$ python -q
>>> import numpy as np
>>> import numpy.linalg as la
>>> np.set_printoptions(precision=1, suppress=True, linewidth=200, floatmode="fixed")
>>> def tidy(a):
...     return np.round(a, 1) + 0
... 
>>> M = np.loadtxt("out1.csv", delimiter=",")
>>> M
array([[  2.0,  -6.0,  -6.0,   2.0,   5.0,  -1.0,  10.0,   1.0],
       [  9.0,   4.0,   4.0,   1.0,   5.0,   0.0,  -1.0,   8.0],
       [  2.0,  -2.0,  -8.0,   4.0,  -9.0,  17.0,   0.0,  20.0],
       [  9.0,   2.0,   4.0,  -2.0,  -5.0,  -3.0,   3.0,   9.0],
       [-18.0, -12.0,  -2.0,  11.0, -13.0,  11.0,  20.0,  18.0],
       [  9.0,   4.0,   4.0,   1.0,   5.0,   0.0,  -1.0,   8.0],
       [ 18.0,  -1.0,  -5.0,  -9.0,  -2.0,  -9.0,   7.0,  14.0],
       [-14.0,  -1.0,  -6.0,  10.0,  -6.0,  14.0,   1.0,   2.0],
       [ -8.0,  -4.0,   1.0,  -1.0,  -7.0,  -9.0,   6.0,   8.0],
       [  9.0,   4.0,   4.0,   1.0,   5.0,   0.0,  -1.0,   8.0],
       [  9.0, -11.0, -12.0,  -5.0,  -3.0,   2.0,  10.0,  11.0],
       [  9.0,   4.0,   4.0,   1.0,   5.0,   0.0,  -1.0,   8.0]])
>>> t3 = np.stack([M, -1 * M, M[::-1]])
>>> tidy(la.norm(t3, axis=(1, 2)))
array([77.2, 77.2, 77.2])
>>> t3.shape
(3, 12, 8)
>>> la.matrix_rank(t3.reshape(3, -1))
np.int64(2)
>>> O, evecs = la.qr(M[:, :7])[0], la.qr(M[:, 7:])[0]
>>> s = la.svd(O.T @ evecs, compute_uv=False)
>>> tidy(np.degrees(np.arccos(s.clip(0, 1))))
array([15.4])
>>> tidy(s)
array([1.0])
>>> (s > 0.9).sum()
np.int64(1)
>>> t = np.radians(60)
>>> Rm = np.eye(8)
>>> Rm[5, 5] = Rm[7, 7] = np.cos(t)
>>> Rm[5, 7], Rm[7, 5] = -np.sin(t), np.sin(t)
>>> tidy(Rm)
array([[ 1.0,  0.0,  0.0,  0.0,  0.0,  0.0,  0.0,  0.0],
       [ 0.0,  1.0,  0.0,  0.0,  0.0,  0.0,  0.0,  0.0],
       [ 0.0,  0.0,  1.0,  0.0,  0.0,  0.0,  0.0,  0.0],
       [ 0.0,  0.0,  0.0,  1.0,  0.0,  0.0,  0.0,  0.0],
       [ 0.0,  0.0,  0.0,  0.0,  1.0,  0.0,  0.0,  0.0],
       [ 0.0,  0.0,  0.0,  0.0,  0.0,  0.5,  0.0, -0.9],
       [ 0.0,  0.0,  0.0,  0.0,  0.0,  0.0,  1.0,  0.0],
       [ 0.0,  0.0,  0.0,  0.0,  0.0,  0.9,  0.0,  0.5]])
>>> A2 = M @ Rm.T
>>> np.allclose(la.norm(M, axis=1), la.norm(A2, axis=1))
True
>>> tidy(np.abs(A2 - M).max(axis=0))
array([ 0.0,  0.0,  0.0,  0.0,  0.0, 25.8,  0.0, 14.8])
>>> np.allclose(M @ M.T, A2 @ A2.T)
True
>>> A2 = la.inv(Rm)
>>> tidy(la.inv(A2))
array([[ 1.0,  0.0,  0.0,  0.0,  0.0,  0.0,  0.0,  0.0],
       [ 0.0,  1.0,  0.0,  0.0,  0.0,  0.0,  0.0,  0.0],
       [ 0.0,  0.0,  1.0,  0.0,  0.0,  0.0,  0.0,  0.0],
       [ 0.0,  0.0,  0.0,  1.0,  0.0,  0.0,  0.0,  0.0],
       [ 0.0,  0.0,  0.0,  0.0,  1.0,  0.0,  0.0,  0.0],
       [ 0.0,  0.0,  0.0,  0.0,  0.0,  0.5,  0.0, -0.9],
       [ 0.0,  0.0,  0.0,  0.0,  0.0,  0.0,  1.0,  0.0],
       [ 0.0,  0.0,  0.0,  0.0,  0.0,  0.9,  0.0,  0.5]])
>>> tidy(la.slogdet(Rm)[0])
np.float64(1.0)
>>> (np.abs(A2) > 1e-9).astype(int)
array([[1, 0, 0, 0, 0, 0, 0, 0],
       [0, 1, 0, 0, 0, 0, 0, 0],
       [0, 0, 1, 0, 0, 0, 0, 0],
       [0, 0, 0, 1, 0, 0, 0, 0],
       [0, 0, 0, 0, 1, 0, 0, 0],
       [0, 0, 0, 0, 0, 1, 0, 1],
       [0, 0, 0, 0, 0, 0, 1, 0],
       [0, 0, 0, 0, 0, 1, 0, 1]])
>>> tidy(la.det(Rm) * la.det(A2))
np.float64(1.0)
>>> np.allclose(A2, Rm.T)
True
>>> tidy(Rm @ A2)
array([[1.0, 0.0, 0.0, 0.0, 0.0, 0.0, 0.0, 0.0],
       [0.0, 1.0, 0.0, 0.0, 0.0, 0.0, 0.0, 0.0],
       [0.0, 0.0, 1.0, 0.0, 0.0, 0.0, 0.0, 0.0],
       [0.0, 0.0, 0.0, 1.0, 0.0, 0.0, 0.0, 0.0],
       [0.0, 0.0, 0.0, 0.0, 1.0, 0.0, 0.0, 0.0],
       [0.0, 0.0, 0.0, 0.0, 0.0, 1.0, 0.0, 0.0],
       [0.0, 0.0, 0.0, 0.0, 0.0, 0.0, 1.0, 0.0],
       [0.0, 0.0, 0.0, 0.0, 0.0, 0.0, 0.0, 1.0]])
>>> tidy(la.det(Rm) * A2)
array([[ 1.0,  0.0,  0.0,  0.0,  0.0,  0.0,  0.0,  0.0],
       [ 0.0,  1.0,  0.0,  0.0,  0.0,  0.0,  0.0,  0.0],
       [ 0.0,  0.0,  1.0,  0.0,  0.0,  0.0,  0.0,  0.0],
       [ 0.0,  0.0,  0.0,  1.0,  0.0,  0.0,  0.0,  0.0],
       [ 0.0,  0.0,  0.0,  0.0,  1.0,  0.0,  0.0,  0.0],
       [ 0.0,  0.0,  0.0,  0.0,  0.0,  0.5,  0.0,  0.9],
       [ 0.0,  0.0,  0.0,  0.0,  0.0,  0.0,  1.0,  0.0],
       [ 0.0,  0.0,  0.0,  0.0,  0.0, -0.9,  0.0,  0.5]])
>>> A2 = M / np.sqrt((M ** 2).mean(axis=1, keepdims=True))
>>> tidy(la.norm(A2, axis=1))
array([2.8, 2.8, 2.8, 2.8, 2.8, 2.8, 2.8, 2.8, 2.8, 2.8, 2.8, 2.8])
>>> tidy(A2[7])
array([-1.7, -0.1, -0.7,  1.2, -0.7,  1.7,  0.1,  0.2])
>>> la.matrix_rank(M - M.mean(axis=1, keepdims=True))
np.int64(7)
